$ python -q
>>> import numpy as np
>>> from numpy import linalg as LA
>>> np.set_printoptions(precision=2, suppress=True, linewidth=200, sign=" ")
>>> m1 = np.load("dump.npy")
>>> m1
array([[ 0,  1,  1,  0,  0],
       [ 1,  0,  1,  0,  0],
       [ 1,  1,  0,  0,  1],
       [ 0,  0,  0,  0,  0],
       [ 0,  0,  1,  0,  0]])
>>> # symmetric
>>> C2 = m1.T @ m1
>>> np.trace(C2), (m1 ** 2).sum()
(np.int64(8), np.int64(8))
>>> np.allclose(C2, C2.T)
True
>>> LA.eigvalsh(C2)[::-1]
array([ 4.71,  2.19,  1.  ,  0.1 ,  0.  ])
>>> np.diag(C2)
array([ 2,  2,  3,  0,  1])
>>> arr = np.loadtxt("layer1.csv", delimiter=",")
>>> arr
array([[ 2.,  2.,  1.],
       [ 1.,  2.,  2.],
       [ 2.,  1.,  2.]])
>>> rng = np.random.default_rng(86755)
>>> z = rng.permutation(3)
>>> z
array([ 2,  1,  0])
>>> Y = arr[z][:, z]
>>> Y
array([[ 2.,  1.,  2.],
       [ 2.,  2.,  1.],
       [ 1.,  2.,  2.]])
>>> np.trace(Y)
np.float64(6.0)
>>> np.allclose(Y, arr)
False
>>> np.sort(np.abs(LA.eigvals(Y)))
array([ 1.,  1.,  5.])
>>> np.diag(Y)
array([ 2.,  2.,  2.])
>>> O, vecs = LA.qr(arr[:, :1])[0], LA.qr(arr[:, 1:])[0]
>>> sig = LA.svd(O.T @ vecs, compute_uv=False)
>>> (sig > 0.9).sum()
np.int64(1)
>>> np.degrees(np.arccos(sig.clip(0, 1)))
array([ 23.84])
>>> np.round(LA.norm(O @ O.T - vecs @ vecs.T, 2), 2)
np.float64(1.0)
>>> sig
array([ 0.91])
>>> O = arr.astype(float).copy()
>>> for j in range(3):
...     O[:, j] -= O[:, :j] @ (O[:, :j].T @ O[:, j])
...     O[:, j] /= LA.norm(O[:, j])
... 
>>> np.round(O.T @ arr, 2) + 0
array([[ 3.  ,  2.67,  2.67],
       [ 0.  ,  1.37,  0.65],
       [ 0.  ,  0.  ,  1.21]])
>>> data = np.array([[-1, 0, 0, 0, 0, 0],
...     [0, 2, 0, 0, 0, 0],
...     [-1, -1, 1, 0, 0, 0],
...     [0, -1, -1, 1, 0, 0],
...     [1, -2, 1, 1, 0, 0],
...     [1, 0, -1, -1, -2, 2]])
>>> # rank 5
>>> Uu, sig, VT = LA.svd(m1, full_matrices=False)
>>> sig / sig[0]
array([ 1.  ,  0.68,  0.46,  0.14,  0.  ])
>>> sig
array([ 2.17,  1.48,  1.  ,  0.31,  0.  ])
>>> np.abs(VT[0])
array([ 0.52,  0.52,  0.61,  0.  ,  0.28])
>>> M = np.array([[22, -3, -9, 3, 4],
...     [-3, 1, 2, -3, -3],
...     [-9, 2, 5, -6, -3],
...     [3, -3, -6, 18, 3],
...     [4, -3, -3, 3, 22]])
>>> # symmetric, so the eigenvalues are real
>>> LA.cond(M) > 100
np.True_
>>> [round(float(x), 2) for x in LA.svd(M, compute_uv=False)[:3]]
[32.86, 18.78, 16.36]
>>> feats = np.load("data.npy")
>>> feats
array([[ 2,  3,  2,  0,  2,  2,  2,  2,  2],
       [ 3,  2,  3,  2,  0,  2,  2,  2,  2],
       [ 2,  3,  2,  3,  2,  0,  2,  2,  2],
       [ 0,  2,  3,  2,  3,  2,  0,  2,  2],
       [ 2,  0,  2,  3,  2,  3,  2,  0,  2],
       [ 2,  2,  0,  2,  3,  2,  3,  2,  0],
       [ 2,  2,  2,  0,  2,  3,  2,  3,  2],
       [ 2,  2,  2,  2,  0,  2,  3,  2,  3],
       [ 2,  2,  2,  2,  2,  0,  2,  3,  2]])
>>> evals, vecs = LA.eigh(feats)
>>> LA.eigvalsh(feats + -1 * np.eye(9))
array([-4.95, -4.62, -2.38, -1.17,  0.16,  0.38,  2.62,  2.8 , 16.16])
>>> LA.eigvalsh(feats @ feats)
array([   0.03,    1.34,    1.91,    1.91,   13.09,   13.09,   14.4 ,   15.6 ,  294.63])
>>> evals
array([-3.95, -3.62, -1.38, -0.17,  1.16,  1.38,  3.62,  3.8 , 17.16])
>>> np.abs(vecs[:, -1])
array([ 0.33,  0.35,  0.35,  0.31,  0.3 ,  0.31,  0.35,  0.35,  0.33])
>>> np.round(evals.sum(), 2), np.trace(feats)
(np.float64(18.0), np.int64(18))
